In [1]: import numpy as np

In [2]: np.set_printoptions(suppress=True, linewidth=200)

In [3]: M = np.loadtxt("sample2.csv", delimiter=",")

In [4]: M
Out[4]: 
array([[ 2.23,  2.45, -1.76,  0.63,  3.05,  0.75, -5.45,  1.68,  1.75,  0.03,  0.26, -1.82],
       [ 0.81,  0.05,  0.31,  1.54,  0.43,  1.62, -2.22, -1.68,  0.09, -2.79,  1.53, -0.11],
       [-0.4 ,  2.91,  0.14,  0.71, -2.19,  0.14,  0.57,  2.23, -0.85,  1.43, -0.17,  1.22],
       [-1.7 ,  1.5 , -0.48, -0.32, -0.96, -2.43,  0.68, -2.68, -3.3 , -1.95, -1.98,  1.51],
       [-0.83, -0.67, -0.4 , -0.64, -1.22, -1.81,  0.07, -1.59, -0.11,  1.13,  0.06, -0.65],
       [ 0.66,  3.69, -1.61,  1.39, -2.06, -0.28,  3.91,  3.52, -1.69, -2.6 ,  1.22,  0.82],
       [-0.16, -2.18,  3.21, -0.87,  1.74,  0.56,  1.62, -0.65, -2.89,  1.42, -1.49,  0.86],
       [ 1.3 ,  0.37,  0.21, -1.54, -4.3 , -6.41,  2.54, -0.12,  0.8 , -1.01, -0.3 ,  4.08],
       [ 1.9 , -2.21, -1.82, -2.46,  0.2 , -2.15,  2.49,  0.24, -3.19,  0.2 , -0.58, -0.97],
       [-2.75, -0.71,  1.16, -1.73, -0.09, -2.84, -0.96, -0.99, -1.43,  0.97,  0.07,  0.21],
       [-3.2 , -1.03, -1.2 ,  0.36,  0.47, -0.7 , -0.78,  0.34,  0.15, -0.75,  3.23, -1.29],
       [ 0.67,  1.63,  0.16,  2.06, -2.18,  1.31,  0.58, -1.07,  2.31,  0.26,  1.58, -1.52],
       [ 0.04, -0.5 ,  4.59, -2.03,  1.79,  1.5 ,  3.44,  4.47,  0.65,  1.43,  1.7 , -1.1 ],
       [-0.47, -1.41,  1.52,  3.48, -2.1 ,  1.51,  2.4 ,  0.14,  1.46, -0.26,  0.8 ,  0.11],
       [-0.27, -0.33,  1.4 ,  1.94, -0.84,  0.8 ,  3.27, -2.67, -1.12, -3.36, -1.15,  1.43],
       [-2.26,  0.86, -2.59,  0.66, -0.07, -0.1 , -2.26, -0.57,  1.34, -0.98,  0.62, -1.79],
       [ 1.98, -0.49,  0.14,  0.03, -1.34, -0.88, -0.18, -2.9 , -0.7 , -1.29,  0.75,  1.72],
       [ 0.71, -1.95,  0.13,  0.24,  3.63, -1.76, -1.89,  0.9 , -0.09, -0.08,  1.18,  1.05],
       [ 3.06,  2.17,  0.03,  0.2 , -1.18,  2.82, -0.49, -1.42, -1.71,  0.27, -1.44,  2.21],
       [ 1.95, -3.76, -0.32, -3.23,  2.92, -0.75, -1.94, -1.57, -2.47,  1.11,  0.29,  0.64],
       [ 0.37, -4.19, -0.47,  1.99,  1.42, -2.79,  4.7 , -1.19, -3.7 ,  0.02, -1.51,  1.96],
       [-2.81, -0.7 , -0.8 , -0.59,  2.25, -1.24, -0.34, -2.16, -0.6 ,  1.22,  0.66, -0.14],
       [ 1.65,  1.99,  0.4 , -3.46,  2.34,  0.87,  0.01,  1.14, -0.6 ,  1.17,  0.32,  0.19],
       [-0.11, -0.95,  2.08,  2.28,  5.42,  0.2 , -1.89,  1.18,  0.15,  1.18,  0.38, -2.47],
       [-4.26, -1.38, -0.46,  1.87,  0.8 , -3.55,  2.01,  0.64, -0.51,  2.52,  0.36, -0.26],
       [-0.58, -1.64, -1.31, -0.13,  0.89, -1.54, -0.46,  0.09, -2.46,  1.31,  0.63,  0.58],
       [ 1.56, -0.52,  1.24,  1.68,  0.76,  0.89, -1.86,  0.98, -2.21,  1.57, -0.28,  0.66],
       [-0.2 ,  1.38,  2.33, -0.83, -3.18, -3.76, -0.71, -1.88, -1.08,  0.49,  2.  , -0.84],
       [ 2.12,  1.39,  0.64, -3.14,  0.23,  2.24,  3.18,  0.64, -1.03, -1.18, -2.19,  0.66],
       [ 2.09, -1.94, -2.46,  1.19,  1.54, -0.06, -0.62, -0.69, -0.6 , -0.09, -2.99,  0.78],
       [-0.17,  1.84,  0.79, -1.62, -0.04, -0.02,  0.48, -0.47,  0.08, -2.13, -0.72,  1.59],
       [-2.65, -2.42,  3.09,  1.86, -0.07, -1.25,  6.73,  0.43, -3.62, -0.65, -1.31,  2.64],
       [ 0.29,  1.46, -2.03, -0.5 ,  0.54,  0.94, -3.87, -3.9 ,  0.4 , -2.07,  0.04,  1.28],
       [-2.82,  0.31,  2.22, -1.48,  1.  ,  0.02, -1.42, -0.56, -0.72,  1.46,  0.51,  1.  ],
       [-0.31,  1.03, -1.68, -0.05, -1.66, -1.02, -3.93, -1.74,  0.21, -1.56, -0.36, -2.35],
       [-2.36, -0.95, -3.26, -0.9 ,  0.66, -0.75, -3.1 ,  0.23,  3.25,  1.82, -2.08,  0.62],
       [-2.87,  0.11, -1.83, -2.5 ,  1.65, -0.05, -3.28, -1.51, -0.06, -2.88,  0.9 , -0.46],
       [ 0.07, -0.61, -0.64,  2.09,  0.45,  0.61, -2.83, -1.18,  1.2 , -0.32,  0.05, -0.59],
       [-0.46, -1.84,  5.91, -0.86,  0.52,  1.38,  3.23, -3.54, -1.4 , -0.08, -0.53,  1.85],
       [-1.23, -1.29,  0.14, -1.55,  2.52,  1.45,  2.39, -0.16, -1.18, -2.05,  0.96, -1.86],
       [ 0.01,  1.29, -3.4 ,  2.43, -1.11, -1.81,  0.34,  1.55,  1.11, -0.08,  2.37,  0.7 ],
       [-0.19, -0.12, -2.94,  2.14,  1.57, -0.43, -2.74, -1.32,  0.4 , -0.02, -1.74,  2.67],
       [ 2.59,  0.82,  2.16,  1.06, -0.35,  3.71,  0.38, -0.03,  1.31, -0.69,  0.26, -0.69],
       [ 0.12, -0.07,  2.81,  1.66, -0.34,  1.05, -0.22, -0.32,  2.72, -3.11, -1.57,  2.59],
       [-2.28, -1.17,  0.12,  2.73, -2.45, -2.01, -2.11, -3.15, -0.51, -0.75,  3.39, -0.06],
       [ 2.58,  1.53, -1.67, -1.49, -0.48, -1.09, -3.46,  2.94,  1.83,  1.49, -1.27, -0.2 ],
       [-0.59, -0.1 , -2.97,  1.97, -0.33, -2.3 , -1.75, -1.45,  1.04, -1.83, -0.24,  2.86],
       [-0.16, -1.74,  3.46,  1.58, -2.37,  4.32,  1.13, -4.42,  2.47,  0.2 ,  2.04, -0.84],
       [ 0.07,  2.87,  1.7 , -1.06, -5.27, -0.62,  0.63,  1.28,  5.  , -4.15,  2.01, -1.2 ]])

In [5]: lab = M[:, 8] > np.median(M[:, 8])

In [6]: f = M[lab].mean(axis=0) - M[~lab].mean(axis=0)

In [7]: np.argsort(-np.abs(f).round(6), kind="stable")
Out[7]: array([ 8,  6,  9,  1,  3,  2,  5, 10, 11,  7,  0,  4])

In [8]: lab.astype(int)
Out[8]: array([1, 1, 0, 0, 0, 0, 0, 1, 0, 0, 1, 1, 1, 1, 0, 1, 0, 1, 0, 0, 0, 0, 0, 1, 0, 0, 0, 0, 0, 0, 1, 0, 1, 0, 1, 1, 1, 1, 0, 0, 1, 1, 1, 1, 0, 1, 1, 1, 1])

In [9]: f.round(2)
Out[9]: array([ 0.19,  0.77, -0.73,  0.75, -0.18,  0.67, -2.11,  0.5 ,  2.82, -0.85,  0.62, -0.6 ])
